$ python -q
>>> import numpy as np
>>> np.set_printoptions(suppress=True, linewidth=200)
>>> m1 = np.loadtxt("data.csv", delimiter=",")
>>> m1
array([[ 9.,  9.,  3.,  3.],
       [ 9.,  9.,  3.,  3.],
       [ 3.,  3., 10.,  7.],
       [ 3.,  3.,  7.,  5.]])
>>> W = np.array([[-2, 1, 2], [-2, -3, -2], [3, -1, -3], [0, 2, 2]])
>>> coef = np.array([2, 5, -9])
>>> hid = np.maximum(m1 @ W + coef, 0)
>>> np.linalg.matrix_rank(hid)
np.int64(2)
>>> (hid > 0).mean(axis=0)
array([0.5, 0.5, 0. ])
>>> (hid > 0).astype(int)
array([[0, 0, 0],
       [0, 0, 0],
       [1, 1, 0],
       [1, 1, 0]])
>>> basis = np.array([[4, 3], [6, 5], [5, 1]])
>>> W @ basis
array([[  8,   1],
       [-36, -23],
       [ -9,   1],
       [ 22,  12]])
>>> rng = np.random.default_rng(50168)
>>> labels = rng.permutation(4)
>>> labels
array([3, 1, 2, 0])
>>> out = m1[labels][:, labels]
>>> out
array([[ 5.,  3.,  7.,  3.],
       [ 3.,  9.,  3.,  9.],
       [ 7.,  3., 10.,  3.],
       [ 3.,  9.,  3.,  9.]])
>>> np.trace(out)
np.float64(33.0)
>>> round(float(np.linalg.det(out)), 3), round(float(np.linalg.det(m1[labels])), 3)
(0.0, 0.0)
>>> np.allclose(m1, m1.T)
True
>>> np.round(np.linalg.det(m1), 3)
np.float64(0.0)
>>> (m1 + m1.T) / 2
array([[ 9.,  9.,  3.,  3.],
       [ 9.,  9.,  3.,  3.],
       [ 3.,  3., 10.,  7.],
       [ 3.,  3.,  7.,  5.]])
>>> np.allclose(m1 @ m1.T, m1.T @ m1)
True
>>> np.round(np.linalg.matrix_power(m1, 4), 3)
array([[83925., 83925., 66405., 53595.],
       [83925., 83925., 66405., 53595.],
       [66405., 66405., 65068., 50757.],
       [53595., 53595., 50757., 39793.]])
>>> rk = np.linalg.matrix_rank(m1)
>>> rk
np.int64(2)
>>> null = np.linalg.svd(m1)[2][rk:].T
>>> np.round(m1 @ null, 3) + 0
array([[0., 0.],
       [0., 0.],
       [0., 0.],
       [0., 0.]])
>>> np.linalg.matrix_rank(m1.T @ m1), np.linalg.matrix_rank(m1 @ m1.T)
(np.int64(2), np.int64(2))
>>> out = np.array([[3, 2, 0], [2, 1, 1], [1, 0, 0]])
>>> F = np.tril(out)
>>> F
array([[3, 0, 0],
       [2, 1, 0],
       [1, 0, 0]])
>>> Uu, s, Vt = np.linalg.svd(F)
>>> evecs = Vt[:(s > 1e-8).sum()]
>>> x0 = F[1] + 4 * F[2] + rng.integers(2) * np.eye(3)[1]
>>> x0
array([6., 2., 0.])
>>> np.round(evecs.T @ evecs, 3) + 0
array([[1., 0., 0.],
       [0., 1., 0.],
       [0., 0., 0.]])
>>> out = F / np.linalg.norm(F, axis=1, keepdims=True)
>>> gram = out @ out.T
>>> gram.round(3)
array([[1.   , 0.894, 1.   ],
       [0.894, 1.   , 0.894],
       [1.   , 0.894, 1.   ]])
>>> gram[0].round(3)
array([1.   , 0.894, 1.   ])
>>> np.argwhere(np.triu(np.abs(gram) > 0.95, 1))
array([[0, 2]])
>>> (np.abs(gram) > 0.9).astype(int)
array([[1, 0, 1],
       [0, 1, 0],
       [1, 0, 1]])
>>> u, v = gram[1], gram[0]
>>> round(u @ u, 3)
np.float64(2.6)
>>> np.round(u @ v, 3)
np.float64(2.683)
>>> p = (u @ v) / (u @ u) * u
>>> np.round(v - p, 3)
array([ 0.077, -0.138,  0.077])
>>> round(float((v - p) @ u), 3)
0.0
>>> np.round(np.outer(u, v), 3)
array([[0.894, 0.8  , 0.894],
       [1.   , 0.894, 1.   ],
       [0.894, 0.8  , 0.894]])
>>> round(float(np.linalg.norm(u + v) ** 2 + np.linalg.norm(u - v) ** 2), 3)
10.8
>>> rk = np.linalg.matrix_rank(F)
>>> rk
np.int64(2)
>>> null = np.linalg.svd(F)[2][rk:].T
>>> [int(np.linalg.matrix_rank(F[:i])) for i in range(1, len(F) + 1)]
[1, 2, 2]
>>> null @ null.T
array([[0., 0., 0.],
       [0., 0., 0.],
       [0., 0., 1.]])
>>> [int(np.linalg.matrix_rank(np.delete(F, i, axis=0))) for i in range(3)]
[2, 1, 2]
>>> [int(np.linalg.matrix_rank(F[:, :j + 1])) for j in range(3)]
[1, 2, 2]
>>> null[:, 0] / null[np.abs(null[:, 0]).round(6).argmax(), 0]
array([0., 0., 1.])
>>> W0 = np.array([[8.0, 0.0, -3.0, 4.0],
...     [3.0, 4.0, 3.0, 5.0],
...     [0.0, 0.0, 5.0, 6.0],
...     [0.0, 0.0, 5.0, 1.0]])
>>> W0 @ W0
array([[ 64.,   0., -19.,  18.],
       [ 36.,  16.,  43.,  55.],
       [  0.,   0.,  55.,  36.],
       [  0.,   0.,  30.,  31.]])
>>> np.trace(W0)
np.float64(18.0)
>>> W0.inv()
Traceback (most recent call last):
  File "<python-input-62>", line 1, in <module>
    W0.inv()
    ^^^^^^
AttributeError: 'numpy.ndarray' object has no attribute 'inv'
>>> np.linalg.determinant(W0)
Traceback (most recent call last):
  File "<python-input-63>", line 1, in <module>
    np.linalg.determinant(W0)
    ^^^^^^^^^^^^^^^^^^^^^
AttributeError: module 'numpy.linalg' has no attribute 'determinant'
>>> np.allclose(W0, W0.T)
False
>>> ev, evecs = np.linalg.eig(W0)
>>> np.round(np.sort(np.linalg.eigvals(W0.T)), 3)
array([-2.831,  4.   ,  8.   ,  8.831])
>>> ev.round(3)
array([ 4.   ,  8.   ,  8.831, -2.831])
>>> np.round(np.sort(np.linalg.eigvals(W0 @ W0)), 3)
array([ 8.014, 16.   , 64.   , 77.986])
>>> q, R = np.linalg.qr(W0)
>>> np.trace(q @ q.T)
np.float64(4.0)
>>> np.round(np.abs(np.diag(R)), 3)
array([8.544, 3.745, 7.071, 3.536])
>>> u = np.array([0, 2, 0])
>>> np.polyval(u, W0[0])
array([16.,  0., -6.,  8.])
>>> np.correlate(W0[0], W0[2], "full")
array([ 48.,  40., -18.,   9.,  20.,   0.,   0.])
>>> np.convolve(W0[0], u)
array([ 0., 16.,  0., -6.,  8.,  0.])
>>> data = np.loadtxt("w.csv", delimiter=",")
>>> data
array([[ 0.,  0.,  0.],
       [ 0.,  0., -1.],
       [ 0., -1.,  0.]])
>>> out = np.array([[-1, 0], [0, -3], [3, -2]])
>>> np.einsum("ij->j", data)
array([ 0., -1., -1.])
>>> E = np.loadtxt("dump.csv", delimiter=",")
>>> E
array([[ 5., 11.,  4.],
       [ 5., 11.,  4.],
       [ 3.,  7.,  2.],
       [ 6., 13.,  5.],
       [ 2.,  5.,  1.],
       [ 6., 13.,  5.],
       [ 1.,  3.,  0.],
       [ 4.,  9.,  3.],
       [ 4.,  9.,  3.],
       [ 5., 11.,  4.],
       [ 5., 11.,  4.],
       [ 2.,  5.,  1.],
       [ 5., 11.,  4.],
       [ 4.,  9.,  3.]])
>>> W0.ravel(order="F")
array([ 8.,  3.,  0.,  0.,  0.,  4.,  0.,  0., -3.,  3.,  5.,  5.,  4.,  5.,  6.,  1.])
>>> T = W0.reshape(4, 2, -1)
>>> T[:, 0]
array([[8., 0.],
       [3., 4.],
       [0., 0.],
       [0., 0.]])
>>> np.einsum("ihd,ihd->ih", T, T)
array([[64., 25.],
       [25., 34.],
       [ 0., 61.],
       [ 0., 26.]])
>>> T.transpose(1, 0, 2)
array([[[ 8.,  0.],
        [ 3.,  4.],
        [ 0.,  0.],
        [ 0.,  0.]],

       [[-3.,  4.],
        [ 3.,  5.],
        [ 5.,  6.],
        [ 5.,  1.]]])
>>> rk = np.linalg.matrix_rank(E)
>>> rk
np.int64(2)
>>> null = np.linalg.svd(E)[2][rk:].T
>>> [int(np.linalg.matrix_rank(np.delete(E, i, axis=0))) for i in range(14)]
[2, 2, 2, 2, 2, 2, 2, 2, 2, 2, 2, 2, 2, 2]
>>> [int(np.linalg.matrix_rank(E[:i])) for i in range(1, len(E) + 1)]
[1, 1, 2, 2, 2, 2, 2, 2, 2, 2, 2, 2, 2, 2]
>>> np.round(null[:, 0] / null[np.abs(null[:, 0]).round(6).argmax(), 0], 3)
array([ 1.   , -0.333, -0.333])
>>> np.round(null @ null.T, 3)
array([[ 0.818, -0.273, -0.273],
       [-0.273,  0.091,  0.091],
       [-0.273,  0.091,  0.091]])
>>> basis = E[[1, 11]].astype(float)
>>> for _ in range(3):
...     labels = np.linalg.norm(E[:, None] - basis, axis=-1).argmin(axis=1)
...     basis = np.array([E[labels == j].mean(axis=0) for j in range(2)])
... 
>>> labels
array([0, 0, 1, 0, 1, 0, 1, 0, 0, 0, 0, 1, 0, 0])
>>> np.bincount(labels)
array([10,  4])
>>> basis
array([[ 4.9, 10.8,  3.9],
       [ 2. ,  5. ,  1. ]])
>>> th = np.radians(30)
>>> R = np.eye(3)
>>> R[1, 1] = R[0, 0] = np.cos(th)
>>> R[1, 0], R[0, 1] = -np.sin(th), np.sin(th)
>>> R.round(3)
array([[ 0.866,  0.5  ,  0.   ],
       [-0.5  ,  0.866,  0.   ],
       [ 0.   ,  0.   ,  1.   ]])
>>> out = basis @ R.T
>>> np.round(np.linalg.svd(basis, compute_uv=False), 3), np.round(np.linalg.svd(out, compute_uv=False), 3)
(array([13.615,  0.706]), array([13.615,  0.706]))
>>> out.round(3)
array([[9.644, 6.903, 3.9  ],
       [4.232, 3.33 , 1.   ]])
>>> [round(float(x), 3) for x in np.linalg.svd(out, compute_uv=False)[:3]]
[13.615, 0.706]
>>> np.argsort(-np.linalg.norm(out, axis=0).round(6), kind="stable")[:3]
array([0, 1, 2])
>>> round(np.linalg.norm(out, 2) / np.linalg.norm(out), 3)
np.float64(0.999)
>>> np.linalg.matrix_rank(out, rtol=0.1)
np.int64(1)
>>> np.linalg.cond(out) > 100
np.False_
>>> K = np.loadtxt("a.csv", delimiter=",")
>>> K
array([[-0.021,  0.022,  0.002],
       [ 0.773, -0.92 , -0.585],
       [-1.996,  3.244, -2.209],
       [-0.041, -0.037, -0.007],
       [-2.782,  4.079, -1.577],
       [-2.599,  3.399,  0.068],
       [ 2.591, -3.342, -0.106],
       [ 0.2  , -0.692,  1.744],
       [-1.607,  1.767,  1.237],
       [ 0.582, -0.166, -2.275],
       [ 3.611, -4.997,  1.007],
       [ 0.406, -1.423,  3.385]])
>>> [round(float(x), 3) for x in np.linalg.svd(K, compute_uv=False)[:3]]
[11.313, 5.028, 0.076]
>>> np.round(np.abs(np.linalg.svd(K)[2][-1]), 3)
array([0.786, 0.598, 0.158])
>>> round(float(np.linalg.norm(K, 2) / np.linalg.norm(K)), 3)
0.914
>>> np.linalg.cond(K) > 100
np.True_
>>> X = np.array([[0.1, -0.8, 0.6],
...     [-0.1, 0.1, 0.7],
...     [-1.4, 0.2, 2.2],
...     [0.5, -1.9, 0.4],
...     [1.7, 0.4, 1.0],
...     [-0.7, 1.2, 1.2],
...     [-1.0, -0.3, 0.3],
...     [-0.4, -0.4, -1.2],
...     [0.6, -1.2, -0.7],
...     [-0.7, 1.1, 0.7]])
>>> X[4] *= 20
>>> X
array([[ 0.1, -0.8,  0.6],
       [-0.1,  0.1,  0.7],
       [-1.4,  0.2,  2.2],
       [ 0.5, -1.9,  0.4],
       [34. ,  8. , 20. ],
       [-0.7,  1.2,  1.2],
       [-1. , -0.3,  0.3],
       [-0.4, -0.4, -1.2],
       [ 0.6, -1.2, -0.7],
       [-0.7,  1.1,  0.7]])
>>> x0 = np.array([2, -3, 0])
>>> target = X @ x0
>>> coef, lr = np.zeros(3), 1 / np.linalg.norm(X, 2) ** 2
>>> for i in range(200):
...     coef -= lr * X.T @ (X @ coef - target)
...     if i % 50 == 0: print(i, round(np.linalg.norm(X @ coef - target), 3))
... 
0 11.51
50 7.822
100 5.482
150 3.975
>>> np.round(np.linalg.cond(X), 3)
np.float64(15.895)
>>> coef.round(3)
array([ 1.915, -1.957, -0.273])
>>> M = np.load("arr.npy")
>>> M
array([[14,  6,  7,  9],
       [ 6, 10,  3,  7],
       [ 7,  3, 10,  8],
       [ 9,  7,  8,  9]])
>>> round(float(np.linalg.det(M[::-1])), 3)
-0.0
>>> np.round(np.linalg.eigvals(M), 3) + 0
array([31.336,  0.   ,  4.596,  7.068])
>>> np.round(np.poly(M), 3) + 0
array([    1.,   -43.,   398., -1018.,     0.])
>>> np.einsum("ii->", M)
np.int64(43)
>>> Uu, s, Vt = np.linalg.svd(M)
>>> s.round(3) + 0
array([31.336,  7.068,  4.596,  0.   ])
>>> out = Uu[:, :3] @ np.diag(s[:3]) @ Vt[:3]
>>> round(np.linalg.norm(M - out) / np.linalg.norm(M), 3)
np.float64(0.0)
>>> np.linalg.matrix_rank(out)
np.int64(3)
>>> round(np.linalg.norm(M - out, 2), 3), round(s[3], 3)
(np.float64(0.0), np.float64(0.0))
>>> out.round(3)
array([[14.,  6.,  7.,  9.],
       [ 6., 10.,  3.,  7.],
       [ 7.,  3., 10.,  8.],
       [ 9.,  7.,  8.,  9.]])
